% python3 -q
>>> import numpy as np
>>> import numpy.linalg as la
>>> np.set_printoptions(precision=3, suppress=True, linewidth=200, legacy="1.25")
>>> A = np.load("x.npy")
>>> A.round(3) + 0
array([[ 0.532,  0.102,  0.047, -0.32 ,  0.442, -0.709,  0.107,  0.74 ,  0.505, -0.419, -0.619],
       [ 0.329,  0.358, -0.321, -0.26 ,  0.047, -0.601,  0.21 ,  0.157,  0.47 , -0.52 , -0.322],
       [ 0.103,  0.056,  0.318, -0.015,  0.073,  0.041, -0.1  ,  0.146, -0.121,  0.302, -0.039],
       [-0.57 , -0.086, -0.183,  0.247, -0.292,  0.749, -0.209, -0.521, -0.576,  0.281,  0.697],
       [ 0.12 ,  0.253,  0.656,  0.477,  0.259, -0.254,  0.659,  0.211, -0.4  , -0.141, -0.296],
       [ 0.145, -0.261, -0.204,  0.025, -0.615, -0.131,  0.31 , -0.624,  0.557, -0.302, -0.31 ],
       [ 0.213,  0.336,  0.985, -0.038,  1.482, -0.216, -0.296,  1.78 , -0.846,  0.44 , -0.164],
       [-0.201, -0.092, -0.066,  0.082, -0.012,  0.23 , -0.117, -0.044, -0.205,  0.036,  0.215],
       [-0.058,  0.   ,  0.392,  0.223,  0.121,  0.187,  0.111,  0.074, -0.357,  0.17 ,  0.044],
       [ 0.067,  0.139,  0.767, -0.057,  1.289, -0.133, -0.617,  1.555, -0.589,  0.553, -0.044],
       [ 0.037, -0.315, -1.05 , -0.044, -1.636, -0.068,  0.612, -1.93 ,  1.168, -0.657, -0.126]])
>>> rng = np.random.default_rng(48)
>>> labels = rng.permutation(11)
>>> labels
array([ 5,  2,  4,  3,  8,  1,  6,  7, 10,  0,  9])
>>> out = A[labels][:, labels]
>>> np.round(la.det(out), 3), np.round(la.det(A[labels]), 3)
(0.0, -0.0)
>>> np.sort(np.abs(la.eigvals(out)))
array([0.006, 0.021, 0.021, 0.117, 0.117, 0.305, 0.305, 0.661, 0.661, 0.94 , 0.975])
>>> np.allclose(out, A)
False
>>> round(float(np.trace(out)), 3)
1.314
>>> out.round(3) + 0
array([[-0.131, -0.204, -0.615,  0.025,  0.557, -0.261,  0.31 , -0.624, -0.31 ,  0.145, -0.302],
       [ 0.041,  0.318,  0.073, -0.015, -0.121,  0.056, -0.1  ,  0.146, -0.039,  0.103,  0.302],
       [-0.254,  0.656,  0.259,  0.477, -0.4  ,  0.253,  0.659,  0.211, -0.296,  0.12 , -0.141],
       [ 0.749, -0.183, -0.292,  0.247, -0.576, -0.086, -0.209, -0.521,  0.697, -0.57 ,  0.281],
       [ 0.187,  0.392,  0.121,  0.223, -0.357,  0.   ,  0.111,  0.074,  0.044, -0.058,  0.17 ],
       [-0.601, -0.321,  0.047, -0.26 ,  0.47 ,  0.358,  0.21 ,  0.157, -0.322,  0.329, -0.52 ],
       [-0.216,  0.985,  1.482, -0.038, -0.846,  0.336, -0.296,  1.78 , -0.164,  0.213,  0.44 ],
       [ 0.23 , -0.066, -0.012,  0.082, -0.205, -0.092, -0.117, -0.044,  0.215, -0.201,  0.036],
       [-0.068, -1.05 , -1.636, -0.044,  1.168, -0.315,  0.612, -1.93 , -0.126,  0.037, -0.657],
       [-0.709,  0.047,  0.442, -0.32 ,  0.505,  0.102,  0.107,  0.74 , -0.619,  0.532, -0.419],
       [-0.133,  0.767,  1.289, -0.057, -0.589,  0.139, -0.617,  1.555, -0.044,  0.067,  0.553]])
>>> X = np.load("case2.npy")
>>> X
array([[3, 0, 0, 0, 0, 0, 0, 0, 0, 0],
       [0, 0, 0, 0, 1, 0, 0, 0, 0, 0],
       [0, 0, 1, 0, 0, 0, 0, 0, 0, 0],
       [0, 0, 0, 0, 0, 2, 0, 0, 0, 0],
       [0, 0, 0, 0, 0, 0, 0, 0, 0, 0],
       [0, 0, 0, 0, 0, 0, 0, 0, 0, 0],
       [0, 1, 0, 0, 0, 0, 0, 0, 0, 0],
       [0, 0, 0, 0, 0, 0, 0, 3, 0, 0],
       [0, 0, 0, 1, 0, 0, 0, 0, 0, 0],
       [0, 0, 0, 0, 0, 0, 0, 0, 1, 0]])
>>> np.round(la.norm(X, 2) / la.norm(X), 3)
0.577
>>> [round(float(x), 3) for x in la.svd(X, compute_uv=False)[:3]]
[3.0, 3.0, 2.0]
>>> np.argsort(-la.norm(X, axis=0).round(6), kind="stable")[:3]
array([0, 7, 5])
>>> la.cond(X) > 100
True
>>> la.matrix_rank(X, rtol=0.1)
8
>>> la.pinv(X)
array([[0.333, 0.   , 0.   , 0.   , 0.   , 0.   , 0.   , 0.   , 0.   , 0.   ],
       [0.   , 0.   , 0.   , 0.   , 0.   , 0.   , 1.   , 0.   , 0.   , 0.   ],
       [0.   , 0.   , 1.   , 0.   , 0.   , 0.   , 0.   , 0.   , 0.   , 0.   ],
       [0.   , 0.   , 0.   , 0.   , 0.   , 0.   , 0.   , 0.   , 1.   , 0.   ],
       [0.   , 1.   , 0.   , 0.   , 0.   , 0.   , 0.   , 0.   , 0.   , 0.   ],
       [0.   , 0.   , 0.   , 0.5  , 0.   , 0.   , 0.   , 0.   , 0.   , 0.   ],
       [0.   , 0.   , 0.   , 0.   , 0.   , 0.   , 0.   , 0.   , 0.   , 0.   ],
       [0.   , 0.   , 0.   , 0.   , 0.   , 0.   , 0.   , 0.333, 0.   , 0.   ],
       [0.   , 0.   , 0.   , 0.   , 0.   , 0.   , 0.   , 0.   , 0.   , 1.   ],
       [0.   , 0.   , 0.   , 0.   , 0.   , 0.   , 0.   , 0.   , 0.   , 0.   ]])
>>> X[:, 5] @ X[:, 6]
0
>>> la.norm(X, axis=0)
array([3., 1., 1., 1., 1., 2., 0., 3., 1., 0.])
>>> ang = np.radians(60)
>>> r_ = np.eye(11)
>>> r_[7, 7] = r_[6, 6] = np.cos(ang)
>>> r_[7, 6], r_[6, 7] = -np.sin(ang), np.sin(ang)
>>> r_
array([[ 1.   ,  0.   ,  0.   ,  0.   ,  0.   ,  0.   ,  0.   ,  0.   ,  0.   ,  0.   ,  0.   ],
       [ 0.   ,  1.   ,  0.   ,  0.   ,  0.   ,  0.   ,  0.   ,  0.   ,  0.   ,  0.   ,  0.   ],
       [ 0.   ,  0.   ,  1.   ,  0.   ,  0.   ,  0.   ,  0.   ,  0.   ,  0.   ,  0.   ,  0.   ],
       [ 0.   ,  0.   ,  0.   ,  1.   ,  0.   ,  0.   ,  0.   ,  0.   ,  0.   ,  0.   ,  0.   ],
       [ 0.   ,  0.   ,  0.   ,  0.   ,  1.   ,  0.   ,  0.   ,  0.   ,  0.   ,  0.   ,  0.   ],
       [ 0.   ,  0.   ,  0.   ,  0.   ,  0.   ,  1.   ,  0.   ,  0.   ,  0.   ,  0.   ,  0.   ],
       [ 0.   ,  0.   ,  0.   ,  0.   ,  0.   ,  0.   ,  0.5  ,  0.866,  0.   ,  0.   ,  0.   ],
       [ 0.   ,  0.   ,  0.   ,  0.   ,  0.   ,  0.   , -0.866,  0.5  ,  0.   ,  0.   ,  0.   ],
       [ 0.   ,  0.   ,  0.   ,  0.   ,  0.   ,  0.   ,  0.   ,  0.   ,  1.   ,  0.   ,  0.   ],
       [ 0.   ,  0.   ,  0.   ,  0.   ,  0.   ,  0.   ,  0.   ,  0.   ,  0.   ,  1.   ,  0.   ],
       [ 0.   ,  0.   ,  0.   ,  0.   ,  0.   ,  0.   ,  0.   ,  0.   ,  0.   ,  0.   ,  1.   ]])
>>> out = A @ r_.T
>>> round(float(la.det(r_)), 3), np.trace(r_)
(1.0, 10.0)
>>> np.allclose(A @ A.T, out @ out.T)
True
